$ python -q
>>> import numpy as np
>>> from numpy import linalg as LA
>>> np.set_printoptions(suppress=True, linewidth=120)
>>> rnd = lambda a: np.round(a, 2) + 0
>>> rng = np.random.default_rng(89)
>>> t = rng.uniform(0, 2 * np.pi, 25)
>>> Q, _ = LA.qr(np.array([[0.0, 0.0], [1.5, -0.9], [-2.2, -0.9]]))
>>> mat = 3 * np.c_[np.cos(t), np.sin(t)] @ Q.T
>>> print(rnd(mat))
[[ 0.    2.64 -1.43]
 [ 0.    2.25  1.99]
 [ 0.    2.66  1.38]
 [ 0.   -1.98  2.25]
 [ 0.    2.25 -1.98]
 [ 0.    0.07  3.  ]
 [ 0.    2.14  2.1 ]
 [ 0.    3.    0.12]
 [ 0.   -1.9  -2.32]
 [ 0.   -2.97 -0.42]
 [ 0.    1.61 -2.53]
 [ 0.   -0.79  2.89]
 [ 0.    0.23  2.99]
 [ 0.   -2.47 -1.71]
 [ 0.   -0.28  2.99]
 [ 0.   -3.    0.08]
 [ 0.    2.49  1.67]
 [ 0.   -1.39 -2.66]
 [ 0.   -2.3  -1.92]
 [ 0.   -1.74 -2.44]
 [ 0.    2.56  1.57]
 [ 0.   -1.4  -2.65]
 [ 0.   -0.85 -2.88]
 [ 0.   -0.37 -2.98]
 [ 0.   -1.88 -2.34]]
>>> x0 = np.array([1, 2, 2])
>>> h1 = np.maximum(mat @ x0, 0)
>>> print(rnd(mat.T @ h1))
[  0.   122.9  136.15]
>>> print(np.flatnonzero(h1 > 1e-9))
[ 0  1  2  3  4  5  6  7 11 12 14 16 20]
>>> print(rnd(np.maximum(mat @ (3 * x0), 0)))
[ 7.26 25.41 24.28  1.61  1.65 18.41 25.45 18.7   0.    0.    0.   12.65 19.33  0.   16.24  0.   24.97  0.    0.
  0.   24.76  0.    0.    0.    0.  ]
>>> print(rnd(np.tanh(mat @ x0)))
[ 0.98  1.    1.    0.49  0.5   1.    1.    1.   -1.   -1.   -0.95  1.    1.   -1.    1.   -1.    1.   -1.   -1.
 -1.    1.   -1.   -1.   -1.   -1.  ]
>>> print(rnd(np.trace(LA.pinv(mat) @ mat)))
2.0
>>> print(np.allclose(mat[:-1].T @ LA.lstsq(mat[:-1].T, mat[-1])[0], mat[-1]))
True
>>> rk = LA.matrix_rank(mat)
>>> print(rk)
2
>>> N = LA.svd(mat)[2][rk:].T
>>> print([int(LA.matrix_rank(mat[:i])) for i in range(1, len(mat) + 1)])
[1, 2, 2, 2, 2, 2, 2, 2, 2, 2, 2, 2, 2, 2, 2, 2, 2, 2, 2, 2, 2, 2, 2, 2, 2]
>>> print(LA.matrix_rank(mat.T @ mat), LA.matrix_rank(mat @ mat.T))
2 2
>>> print(N.shape)
(3, 1)
>>> print(N[:, 0] / N[np.abs(N[:, 0]).round(6).argmax(), 0])
[1. 0. 0.]
>>> print(N @ N.T)
[[1. 0. 0.]
 [0. 0. 0.]
 [0. 0. 0.]]
>>> print([int(LA.matrix_rank(np.delete(mat, i, axis=0))) for i in range(25)])
[2, 2, 2, 2, 2, 2, 2, 2, 2, 2, 2, 2, 2, 2, 2, 2, 2, 2, 2, 2, 2, 2, 2, 2, 2]
>>> print(rnd(LA.norm(mat, 1)), rnd(LA.norm(mat, np.inf)))
51.3 4.24
>>> print(rnd(LA.norm(mat, "nuc")))
20.91
>>> print(rnd(LA.norm(mat[24], 1)), rnd(LA.norm(mat[24], np.inf)))
4.22 2.34
>>> print(rnd(LA.norm(mat, 2)))
12.24
>>> print(rnd(LA.norm(mat, axis=1)))
[3. 3. 3. 3. 3. 3. 3. 3. 3. 3. 3. 3. 3. 3. 3. 3. 3. 3. 3. 3. 3. 3. 3. 3. 3.]
>>> print(rnd(LA.norm(mat[24] - mat[6])))
5.99
>>> left, s, Vt = LA.svd(mat)
>>> V = Vt[:(s > 1e-8).sum()]
>>> x0 = mat[14] + 5 * mat[1] + rng.integers(2) * np.eye(3)[2]
>>> print(rnd(x0))
[ 0.   10.96 12.92]
>>> print(np.allclose(V.T @ V @ x0, x0))
True
>>> data = np.loadtxt("out14.csv", delimiter=",")
>>> print(data)
[[ 2.  1.  0.]
 [ 0.  0.  0.]
 [ 1.  0.  0.]
 [ 2.  2.  1.]
 [ 3.  0.  0.]
 [ 5. -2.  0.]
 [ 3. -1.  1.]
 [ 5.  0.  0.]
 [ 7.  0.  2.]
 [ 7.  0.  2.]
 [ 7.  1.  2.]
 [ 5.  3.  1.]
 [ 3.  5.  0.]
 [ 4.  4.  2.]
 [ 3.  2.  1.]
 [ 3.  4.  3.]
 [ 5.  5.  4.]
 [ 3.  7.  2.]
 [ 5.  8.  4.]
 [ 7.  8.  2.]
 [ 6.  9.  4.]
 [ 7.  9.  5.]
 [ 9. 11.  3.]
 [ 8.  9.  2.]
 [ 6. 11.  0.]]
>>> # rows 8 and 9 are equal
>>> Q, V = LA.qr(data[:, :1])[0], LA.qr(data[:, 1:])[0]
>>> s = LA.svd(Q.T @ V, compute_uv=False)
>>> print(rnd(np.degrees(np.arccos(s.clip(0, 1)))))
[31.98]
>>> print((s > 0.9).sum())
0
>>> print(rnd(s))
[0.85]
